In [1]: import numpy as np

In [2]: import numpy.linalg as la

In [3]: np.set_printoptions(precision=2, suppress=True, linewidth=160)

In [4]: mat = np.loadtxt("sample8.csv", delimiter=",")

In [5]: print(mat)
[[ -3.  -3.  -2.  -2.   2.   1.   5.   5.]
 [  2.  -3.   4.  -5.  -1.   1.  -4.  -2.]
 [  0.   3.  -2.   0.  -2.  -3.   5.  -3.]
 [ -5.  -2.  -3.   1.   1.   2.   1.  -5.]
 [ -5.  -2.   4.   3.  -2.   1.  -5.  -1.]
 [  3.  -4.   0.   4.  -3.  -4.   0.  -5.]
 [ -5.  -2.  -4.   3.  -3.  -5.  -4.   0.]
 [  1.  -9.   6. -12.   0.   3.  -3.   1.]]

In [6]: th = np.radians(45)

In [7]: r_ = np.eye(8)

In [8]: r_[1, 1] = r_[6, 6] = np.cos(th)

In [9]: r_[1, 6], r_[6, 1] = -np.sin(th), np.sin(th)

In [10]: print(r_)
[[ 1.    0.    0.    0.    0.    0.    0.    0.  ]
 [ 0.    0.71  0.    0.    0.    0.   -0.71  0.  ]
 [ 0.    0.    1.    0.    0.    0.    0.    0.  ]
 [ 0.    0.    0.    1.    0.    0.    0.    0.  ]
 [ 0.    0.    0.    0.    1.    0.    0.    0.  ]
 [ 0.    0.    0.    0.    0.    1.    0.    0.  ]
 [ 0.    0.71  0.    0.    0.    0.    0.71  0.  ]
 [ 0.    0.    0.    0.    0.    0.    0.    1.  ]]

In [11]: B = mat @ r_.T

In [12]: print(np.round(la.det(r_), 2), round(np.trace(r_), 2))
1.0 7.41

In [13]: print(B)
[[ -3.    -5.66  -2.    -2.     2.     1.     1.41   5.  ]
 [  2.     0.71   4.    -5.    -1.     1.    -4.95  -2.  ]
 [  0.    -1.41  -2.     0.    -2.    -3.     5.66  -3.  ]
 [ -5.    -2.12  -3.     1.     1.     2.    -0.71  -5.  ]
 [ -5.     2.12   4.     3.    -2.     1.    -4.95  -1.  ]
 [  3.    -2.83   0.     4.    -3.    -4.    -2.83  -5.  ]
 [ -5.     1.41  -4.     3.    -3.    -5.    -4.24   0.  ]
 [  1.    -4.24   6.   -12.     0.     3.    -8.49   1.  ]]

In [14]: print(np.allclose(la.norm(mat, axis=1), la.norm(B, axis=1)))
True

In [15]: print(np.allclose(mat @ mat.T, B @ B.T))
True

In [16]: left, sv, Vt = la.svd(mat)

In [17]: evecs = Vt[:(sv > 1e-8).sum()]

In [18]: rng = np.random.default_rng(751)

In [19]: vec = mat[6] + 5 * mat[7] + rng.integers(2) * np.eye(8)[5]

In [20]: print(vec)
[  0. -47.  26. -57.  -3.  11. -19.   5.]

In [21]: print(np.diag(evecs.T @ evecs))
[0.98 1.   0.9  1.   0.45 0.69 1.   0.98]

In [22]: print(np.allclose(evecs.T @ evecs @ vec, vec))
False

In [23]: print(la.matrix_rank(np.vstack([mat, vec])))
8

In [24]: print(round(la.norm(vec - evecs.T @ evecs @ vec), 2))
0.56

In [25]: left, sv, Vt = la.svd(mat)

In [26]: print(sv.round(2) + 0)
[19.46 13.4  10.67  9.01  7.23  5.17  3.95  0.  ]

In [27]: B = left[:, :7] @ np.diag(sv[:7]) @ Vt[:7]

In [28]: print(np.round(la.norm(mat - B, 2), 2), np.round(sv[7], 2))
0.0 0.0

In [29]: print(la.matrix_rank(mat, rtol=0.05))
7

In [30]: print(la.matrix_rank(B))
7

In [31]: print(np.round(mat @ la.pinv(mat) @ mat, 2) + 0)
[[ -3.  -3.  -2.  -2.   2.   1.   5.   5.]
 [  2.  -3.   4.  -5.  -1.   1.  -4.  -2.]
 [  0.   3.  -2.   0.  -2.  -3.   5.  -3.]
 [ -5.  -2.  -3.   1.   1.   2.   1.  -5.]
 [ -5.  -2.   4.   3.  -2.   1.  -5.  -1.]
 [  3.  -4.   0.   4.  -3.  -4.   0.  -5.]
 [ -5.  -2.  -4.   3.  -3.  -5.  -4.   0.]
 [  1.  -9.   6. -12.   0.   3.  -3.   1.]]

In [32]: print(np.allclose(mat[:-1].T @ la.lstsq(mat[:-1].T, mat[-1])[0], mat[-1]))
True

In [33]: X = np.load("dump.npy")

In [34]: print(X)
[[ 0.02  0.05  0.    0.   -0.05 -0.04  0.04 -0.03 -0.01 -0.04]
 [-1.59 -1.45  1.98  2.68  1.99  1.56  0.2   0.89 -1.   -1.34]
 [ 1.58  1.31 -2.05 -2.61 -2.   -1.63 -0.18 -0.79  1.    1.28]
 [ 1.64  1.37 -2.04 -2.63 -1.94 -1.56 -0.17 -0.87  0.99  1.4 ]
 [-1.59 -1.4   2.07  2.58  2.08  1.62  0.27  0.78 -1.06 -1.4 ]
 [-3.25 -2.79  4.    5.29  3.9   3.2   0.38  1.6  -2.   -2.82]
 [ 0.01  0.05 -0.05  0.01  0.03  0.02  0.    0.06  0.03 -0.02]
 [ 4.04  3.47 -5.   -6.48 -4.99 -4.02 -0.45 -2.03  2.49  3.57]
 [-3.29 -2.78  3.91  5.17  3.95  3.16  0.33  1.58 -1.98 -2.74]
 [-2.42 -2.07  2.97  3.85  3.01  2.39  0.29  1.22 -1.54 -2.08]
 [ 1.62  1.34 -1.99 -2.51 -1.94 -1.56 -0.22 -0.92  0.99  1.46]
 [ 1.63  1.42 -1.99 -2.65 -2.01 -1.59 -0.14 -0.76  1.1   1.44]
 [ 2.45  2.05 -3.05 -3.82 -2.88 -2.42 -0.39 -1.16  1.55  2.11]
 [-3.04 -2.75  3.97  5.16  4.02  3.14  0.41  1.49 -2.03 -2.79]
 [-2.42 -2.12  2.9   3.89  3.01  2.45  0.29  1.22 -1.51 -2.11]
 [-3.27 -2.81  4.03  5.17  4.02  3.18  0.41  1.68 -2.04 -2.79]
 [ 3.25  2.87 -3.96 -5.28 -4.   -3.25 -0.35 -1.67  2.02  2.81]
 [ 1.55  1.38 -1.93 -2.65 -2.08 -1.67 -0.11 -0.8   0.98  1.38]
 [ 0.88  0.63 -0.93 -1.24 -0.96 -0.77 -0.16 -0.4   0.59  0.72]
 [-0.03  0.04  0.09 -0.02  0.03  0.02  0.03 -0.02  0.09  0.03]
 [-1.67 -1.45  2.    2.68  2.1   1.65  0.22  0.84 -1.04 -1.47]
 [ 1.55  1.41 -1.95 -2.62 -2.03 -1.64 -0.16 -0.84  1.01  1.35]
 [-3.16 -2.82  4.12  5.19  3.94  3.22  0.45  1.6  -1.99 -2.82]
 [-4.05 -3.59  5.04  6.54  4.98  4.02  0.49  2.05 -2.47 -3.55]
 [ 3.17  2.79 -3.94 -5.15 -3.93 -3.12 -0.42 -1.46  1.98  2.84]
 [-0.04 -0.01 -0.06  0.    0.04  0.05  0.12  0.12  0.06 -0.02]
 [ 0.01  0.01 -0.02 -0.04  0.07 -0.04 -0.03  0.   -0.06 -0.01]
 [ 3.96  3.51 -4.95 -6.51 -4.99 -3.98 -0.47 -2.04  2.42  3.46]
 [ 1.61  1.39 -2.04 -2.58 -1.98 -1.55 -0.22 -0.69  0.91  1.48]
 [ 0.01 -0.04 -0.04  0.01 -0.03  0.02 -0.04 -0.05  0.   -0.02]
 [ 1.52  1.34 -2.03 -2.52 -2.02 -1.65 -0.16 -0.7   1.15  1.35]
 [ 4.03  3.57 -5.03 -6.48 -5.01 -4.02 -0.51 -1.99  2.56  3.42]
 [ 2.43  2.06 -3.04 -3.91 -3.01 -2.43 -0.31 -1.23  1.49  2.13]
 [ 0.88  0.72 -1.   -1.26 -1.   -0.76 -0.15 -0.32  0.56  0.69]
 [-2.35 -2.07  3.02  3.93  2.98  2.39  0.36  1.18 -1.46 -2.09]
 [ 1.53  1.43 -1.95 -2.55 -2.02 -1.59 -0.16 -0.78  1.05  1.41]
 [ 3.88  3.58 -4.99 -6.49 -4.93 -4.05 -0.52 -2.01  2.4   3.53]
 [-1.62 -1.5   1.97  2.61  2.    1.56  0.26  0.77 -0.88 -1.36]
 [-3.15 -2.8   4.01  5.2   4.01  3.19  0.43  1.64 -2.   -2.78]]

In [35]: B = mat / la.norm(mat, axis=1, keepdims=True)

In [36]: C2 = B @ B.T

In [37]: print(C2[2])
[-0.03 -0.47  1.    0.19 -0.49  0.28  0.04 -0.51]

In [38]: print(round(float(np.degrees(np.arccos(np.clip(C2[2, 5], -1, 1)))), 2))
73.49

In [39]: print((np.abs(C2) > 0.9).astype(int))
[[1 0 0 0 0 0 0 0]
 [0 1 0 0 0 0 0 0]
 [0 0 1 0 0 0 0 0]
 [0 0 0 1 0 0 0 0]
 [0 0 0 0 1 0 0 0]
 [0 0 0 0 0 1 0 0]
 [0 0 0 0 0 0 1 0]
 [0 0 0 0 0 0 0 1]]

In [40]: left, sv, Vt = la.svd(X)

In [41]: print(np.argmax(sv[:-1] / (sv[1:] + 1e-6)) + 1)
1

In [42]: B = left[:, :1] @ np.diag(sv[:1]) @ Vt[:1]

In [43]: print(round(np.abs(X - B).max(), 2))
0.16

In [44]: print(round(float(la.norm(X - B) / la.norm(X)), 2))
0.02

In [45]: print(la.matrix_rank(X, rtol=0.05))
1

In [46]: m1 = np.load("data.npy")

In [47]: print(m1)
[[ 1.16 -1.29 -0.8  -2.3  -0.23]
 [ 2.55  1.16  0.76  0.43 -0.61]
 [-0.23 -1.58  1.08  0.61 -2.21]
 [ 0.46 -1.34  1.87  0.14  1.86]
 [ 0.93 -1.3  -1.76  1.77  0.47]]

In [48]: print((m1 - m1.T) / 2)
[[ 0.   -1.92 -0.28 -1.38 -0.58]
 [ 1.92  0.    1.17  0.89  0.35]
 [ 0.28 -1.17  0.   -0.63 -0.23]
 [ 1.38 -0.89  0.63  0.    0.05]
 [ 0.58 -0.35  0.23 -0.05  0.  ]]

In [49]: print(np.sort(np.abs(la.eigvals(m1))))
[3. 3. 3. 3. 3.]

In [50]: print(round(np.abs(la.eigvals(m1)).max(), 2))
3.0

In [51]: print(np.allclose(m1, m1.T))
False

In [52]: print(np.allclose(m1 @ m1.T, m1.T @ m1))
True

In [53]: print((m1 + m1.T) / 2)
[[ 1.16  0.63 -0.52 -0.92  0.35]
 [ 0.63  1.16 -0.41 -0.45 -0.95]
 [-0.52 -0.41  1.08  1.24 -1.99]
 [-0.92 -0.45  1.24  0.14  1.81]
 [ 0.35 -0.95 -1.99  1.81  0.47]]

In [54]: print(round(np.trace(m1), 2))
4.01

In [55]: print(la.pinv(m1))
[[ 0.13  0.28 -0.03  0.05  0.1 ]
 [-0.14  0.13 -0.18 -0.15 -0.14]
 [-0.09  0.08  0.12  0.21 -0.2 ]
 [-0.26  0.05  0.07  0.02  0.2 ]
 [-0.03 -0.07 -0.25  0.21  0.05]]

In [56]: print(la.norm(m1, axis=0))
[3. 3. 3. 3. 3.]

In [57]: print(np.round(m1[:, 3] @ m1[:, 1], 2))
-0.0

In [58]: print(np.round(m1 @ m1.T, 2) + 0)
[[9. 0. 0. 0. 0.]
 [0. 9. 0. 0. 0.]
 [0. 0. 9. 0. 0.]
 [0. 0. 0. 9. 0.]
 [0. 0. 0. 0. 9.]]

In [59]: print(la.svd(m1, compute_uv=False))
[3. 3. 3. 3. 3.]

In [60]: u = np.array([-5, 5, 3, -1, -1])

In [61]: B = m1 + np.outer(u, np.eye(5)[3])

In [62]: print(B)
[[ 1.16 -1.29 -0.8  -7.3  -0.23]
 [ 2.55  1.16  0.76  5.43 -0.61]
 [-0.23 -1.58  1.08  3.61 -2.21]
 [ 0.46 -1.34  1.87 -0.86  1.86]
 [ 0.93 -1.3  -1.76  0.77  0.47]]

In [63]: print(np.round(la.det(B) / la.det(m1), 2), round(1 + la.solve(m1, u)[3], 2))
2.51 2.51

In [64]: print(la.matrix_rank(B - m1))
1

In [65]: B = la.inv(m1)

In [66]: print(round(float(la.slogdet(m1)[0]), 2))
-1.0

In [67]: print(la.inv(B))
[[ 1.16 -1.29 -0.8  -2.3  -0.23]
 [ 2.55  1.16  0.76  0.43 -0.61]
 [-0.23 -1.58  1.08  0.61 -2.21]
 [ 0.46 -1.34  1.87  0.14  1.86]
 [ 0.93 -1.3  -1.76  1.77  0.47]]
